% python3 -q
>>> import numpy as np
>>> import numpy.linalg as la
>>> np.set_printoptions(precision=2, suppress=True, linewidth=200)
>>> tidy = lambda a: np.round(a, 2) + 0
>>> feats = np.loadtxt("test19.csv", delimiter=",")
>>> tidy(feats)
array([[-0.42,  0.3 , -0.14,  0.4 ,  0.08,  0.18,  0.72],
       [ 0.21, -0.17,  0.05,  0.11, -0.49,  0.82,  0.  ],
       [-0.13, -0.77, -0.51, -0.22,  0.12,  0.  ,  0.25],
       [ 0.38, -0.03,  0.48, -0.49, -0.01, -0.07,  0.62],
       [ 0.17, -0.27,  0.1 ,  0.51, -0.58, -0.52,  0.14],
       [ 0.29, -0.34,  0.34,  0.52,  0.63,  0.14, -0.02],
       [ 0.71,  0.31, -0.6 ,  0.09,  0.1 , -0.03,  0.12]])
>>> x = np.array([-1, -3, 0, 3, -1, 2, -1])
>>> tidy(feats @ (2 * x))
array([ 0.55,  5.53,  2.79, -5.03,  3.16,  3.89, -3.3 ])
>>> tidy(feats @ np.eye(7)[4])
array([ 0.08, -0.49,  0.12, -0.01, -0.58,  0.63,  0.1 ])
>>> tidy(feats @ feats.T)
array([[1., 0., 0., 0., 0., 0., 0.],
       [0., 1., 0., 0., 0., 0., 0.],
       [0., 0., 1., 0., 0., 0., 0.],
       [0., 0., 0., 1., 0., 0., 0.],
       [0., 0., 0., 0., 1., 0., 0.],
       [0., 0., 0., 0., 0., 1., 0.],
       [0., 0., 0., 0., 0., 0., 1.]])
>>> tidy(la.svd(feats, compute_uv=False))
array([1., 1., 1., 1., 1., 1., 1.])
>>> K = np.load("out11.npy")
>>> K
array([[ -6.,   4.,   1.,   2.],
       [  0.,   1.,   0.,   0.],
       [-14.,   8.,   3.,   4.],
       [-14.,   8.,   2.,   5.]])
>>> np.allclose(K @ K.T, K.T @ K)
False
>>> tidy(np.abs(la.eigvals(K)).max())
np.float64(1.0)
>>> np.allclose(K, K.T)
False
>>> (K + K.T) / 2
array([[-6. ,  2. , -6.5, -6. ],
       [ 2. ,  1. ,  4. ,  4. ],
       [-6.5,  4. ,  3. ,  3. ],
       [-6. ,  4. ,  3. ,  5. ]])
>>> Uu, sv, Vh = la.svd(K)
>>> evecs = Vh[:(sv > 1e-8).sum()]
>>> rng = np.random.default_rng(198697)
>>> x = K[3] + 3 * K[0] + rng.integers(2) * np.eye(4)[1]
>>> x
array([-32.,  21.,   5.,  11.])
>>> tidy(la.norm(x - evecs.T @ evecs @ x))
np.float64(0.0)
>>> tidy(np.diag(evecs.T @ evecs))
array([0.89, 1.  , 0.56, 0.56])
>>> la.matrix_rank(np.vstack([K, x]))
np.int64(3)
>>> np.allclose(evecs.T @ evecs @ x, x)
True
>>> la.matrix_rank(K, rtol=0.1)
np.int64(1)
>>> la.cond(K) > 100
np.True_
>>> np.argsort(-la.norm(K, axis=0).round(6), kind="stable")[:3]
array([0, 1, 3])
>>> z = rng.permutation(7)
>>> z
array([3, 2, 6, 5, 1, 4, 0])
>>> B = feats[z][:, z]
>>> tidy(np.diag(B))
array([-0.49, -0.51,  0.12,  0.14, -0.17, -0.58, -0.42])
>>> tidy(np.sort(np.abs(la.eigvals(B))))
array([1., 1., 1., 1., 1., 1., 1.])
>>> np.allclose(B, feats)
False
>>> def softmax(z):
...     e = np.exp(z - z.max(axis=-1, keepdims=True))
...     return e / e.sum(axis=-1, keepdims=True)
... 
>>> tidy(softmax(K[0]))
array([0.  , 0.84, 0.04, 0.11])
>>> tidy(softmax(K[0] + 4))
array([0.  , 0.84, 0.04, 0.11])
>>> tidy(softmax(10 * K[0]))
array([0., 1., 0., 0.])
>>> softmax(K).sum(axis=1)
array([1., 1., 1., 1.])
>>> S = K @ K.T / np.sqrt(4)
>>> tidy(softmax(S + np.triu(np.full(S.shape, -np.inf), 1)))
array([[1.  , 0.  , 0.  , 0.  ],
       [0.82, 0.18, 0.  , 0.  ],
       [0.  , 0.  , 1.  , 0.  ],
       [0.  , 0.  , 0.18, 0.82]])
>>> tidy(softmax(S))
array([[0.  , 0.  , 0.38, 0.62],
       [0.06, 0.01, 0.46, 0.46],
       [0.  , 0.  , 0.38, 0.62],
       [0.  , 0.  , 0.18, 0.82]])
>>> m1 = np.load("block15.npy")
>>> m1
array([[  5.86,  -3.87,   4.81,   0.52],
       [-17.43,   3.95,  -2.58, -12.74],
       [  0.53,   2.31,  -5.16,   6.67],
       [  4.36,   4.35, -10.67,  -3.96],
       [  0.83,   6.07,  -4.69,  -3.  ],
       [  6.05, -12.92,   8.25,   7.31],
       [  0.79,  -4.03,   4.79,   7.91],
       [  1.13,  -8.59,   2.09,  -3.25],
       [  2.89,   1.18,   3.65,   3.15],
       [ -1.1 ,  15.3 , -10.94, -10.04],
       [  1.65,   3.76,   1.75,  10.17],
       [ -5.73,  10.33,  -7.58,   0.49],
       [ -2.78,   5.27,   3.6 ,   1.1 ],
       [ -8.65,  12.25,   1.54,   1.5 ],
       [ -2.08,  -5.  ,   6.95,  -9.01],
       [  9.58,  13.47, -15.7 ,  -0.82],
       [ -2.13,  -4.33,   8.5 ,   2.11],
       [ -8.46,   5.85,  -5.95,  -4.01],
       [  3.35,   2.63,  -2.17,   0.64],
       [  0.46,  -0.14,  -0.69,  -3.08],
       [  1.61,  -7.42,   5.67,   7.49],
       [  1.03,  -1.17,   3.26,   4.38],
       [  2.39,   1.29,   7.57,   0.33],
       [ 12.46,  -1.19,  -2.62,   2.27],
       [ -5.7 ,   1.67,   3.67,   3.74],
       [  3.49,  11.49,  -4.8 ,  -5.78],
       [ 11.92,  -9.46,   5.99,   4.83]])
>>> B = np.array([[0, 5, 5], [0, 4, 2], [2, 5, 5], [3, 1, 5]])
>>> tidy(np.einsum("ij->j", m1))
array([16.32, 43.05, -1.46,  8.92])
>>> la.matrix_rank(np.vstack([m1, B.T]))
np.int64(4)
>>> la.matrix_rank(m1 @ B)
np.int64(3)
>>> cent = np.array([[-4, 8, -5, 2, 9, 8], [4, 5, -3, 1, 3, 9], [2, -9, -1, 3, -6, 5]])
>>> F = np.repeat(cent, 32 // 3, axis=0)
>>> F = F + 0.1 * rng.normal(size=F.shape)
>>> tidy(F)
array([[-4.14,  8.08, -5.1 ,  2.19,  9.03,  8.  ],
       [-3.92,  7.91, -4.8 ,  2.19,  9.07,  7.95],
       [-4.06,  7.95, -4.99,  2.06,  8.9 ,  7.95],
       [-4.05,  7.86, -5.09,  2.08,  9.06,  7.91],
       [-3.94,  7.83, -5.02,  2.08,  8.92,  7.91],
       [-3.97,  7.79, -4.94,  1.89,  8.95,  7.95],
       [-3.88,  8.03, -4.77,  2.08,  8.89,  8.  ],
       [-3.9 ,  7.97, -5.13,  2.05,  8.95,  8.11],
       [-3.9 ,  8.02, -4.96,  2.13,  8.98,  8.15],
       [-3.96,  8.  , -4.98,  2.04,  8.92,  7.85],
       [ 3.95,  4.97, -2.88,  0.85,  2.92,  8.95],
       [ 3.88,  4.95, -2.88,  1.02,  3.12,  8.84],
       [ 3.88,  5.04, -2.96,  1.04,  2.92,  8.89],
       [ 4.01,  5.19, -3.16,  0.89,  2.89,  8.94],
       [ 4.02,  5.07, -3.06,  0.87,  3.04,  8.88],
       [ 3.92,  5.05, -3.1 ,  1.02,  3.07,  9.03],
       [ 3.97,  5.  , -3.06,  0.91,  2.89,  8.93],
       [ 4.09,  5.07, -3.15,  0.98,  3.08,  8.98],
       [ 3.99,  5.01, -3.16,  0.99,  2.97,  8.99],
       [ 4.04,  4.95, -3.06,  1.26,  3.03,  9.1 ],
       [ 2.02, -9.05, -1.04,  2.99, -5.85,  4.96],
       [ 1.95, -8.96, -0.91,  3.01, -6.08,  5.06],
       [ 1.93, -9.08, -0.86,  3.16, -5.93,  5.07],
       [ 1.91, -9.17, -0.97,  2.92, -5.96,  4.97],
       [ 2.04, -9.  , -0.96,  3.05, -6.  ,  5.05],
       [ 1.91, -9.06, -0.85,  2.92, -6.02,  4.92],
       [ 1.88, -9.12, -1.1 ,  2.96, -5.99,  5.17],
       [ 1.98, -9.09, -0.98,  2.96, -5.97,  4.96],
       [ 2.04, -9.19, -1.01,  2.94, -5.95,  4.94],
       [ 1.94, -8.93, -0.96,  2.97, -6.07,  4.94]])
>>> hat = F @ la.solve(F.T @ F, F.T)
>>> tidy(np.trace(hat))
np.float64(6.0)
>>> x = np.array([-2, 0, -1, -1, -2, -1])
>>> target = F @ x
>>> tidy(la.solve(F.T @ F, F.T @ target))
array([-2.,  0., -1., -1., -2., -1.])
>>> tidy(la.lstsq(F, target)[0])
array([-2.,  0., -1., -1., -2., -1.])
>>> target = target + 0.1 * rng.normal(size=30)
>>> tidy(target)
array([-14.94, -15.38, -14.47, -14.85, -15.01, -14.9 , -15.33, -15.13, -15.5 , -14.76, -20.7 , -20.96, -20.63, -20.38, -20.92, -20.99, -20.47, -21.11, -20.64, -21.39,   0.61,   1.07,   0.64,   1.19,
         0.68,   1.17,   1.15,   0.94,   1.09,   1.23])
>>> b, *_ = la.lstsq(F, target)
>>> b.round()
array([-2., -0., -1., -1., -2., -1.])
>>> tidy(la.norm(target - F @ b))
np.float64(0.48)
>>> [round(float(la.norm(la.solve(F.T @ F + lam * np.eye(6), F.T @ target))), 2) for lam in (0, 1, 10, 100)]
[3.16, 1.94, 1.85, 1.65]
>>> tidy(b)
array([-1.91, -0.05, -0.96, -0.87, -1.88, -1.05])
>>> z = F[:, 5] > np.median(F[:, 5])
>>> f = F[z].mean(axis=0) - F[~z].mean(axis=0)
>>> tidy(f)
array([ 1.34,  9.44, -1.4 , -1.32,  5.97,  2.68])
>>> np.argsort(-np.abs(f).round(6), kind="stable")
array([1, 4, 5, 2, 0, 3])
>>> z.astype(int)
array([1, 0, 1, 0, 0, 0, 1, 1, 1, 0, 1, 1, 1, 1, 1, 1, 1, 1, 1, 1, 0, 0, 0, 0, 0, 0, 0, 0, 0, 0])
>>> Xc = (F - F.mean(axis=0)) / F.std(axis=0)
>>> np.argwhere(np.abs(Xc) > 2)
array([], shape=(0, 2), dtype=int64)
>>> tidy(Xc.std(axis=0))
array([1., 1., 1., 1., 1., 1.])
>>> b = la.lstsq(np.delete(Xc, 3, axis=1), Xc[:, 3])[0]
>>> tidy(b)
array([-1.07, -2.44,  0.35,  0.75,  0.94])
>>> np.abs(b).argmax()
np.int64(1)
>>> B = np.array([[0, 3, 1], [2, 0, 2]])
>>> W0 = B.T @ B
>>> W0
array([[4, 0, 4],
       [0, 9, 3],
       [4, 3, 5]])
>>> t3 = np.stack([W0, 3 * W0, W0[::-1]])
>>> la.matrix_rank(t3)
array([2, 2, 2])
>>> np.einsum("bij,cij->bc", t3, t3)
array([[ 172,  516,  162],
       [ 516, 1548,  486],
       [ 162,  486,  172]])
>>> tidy(la.det(t3))
array([0., 0., 0.])
>>> la.matrix_rank(t3.reshape(3, -1))
np.int64(2)
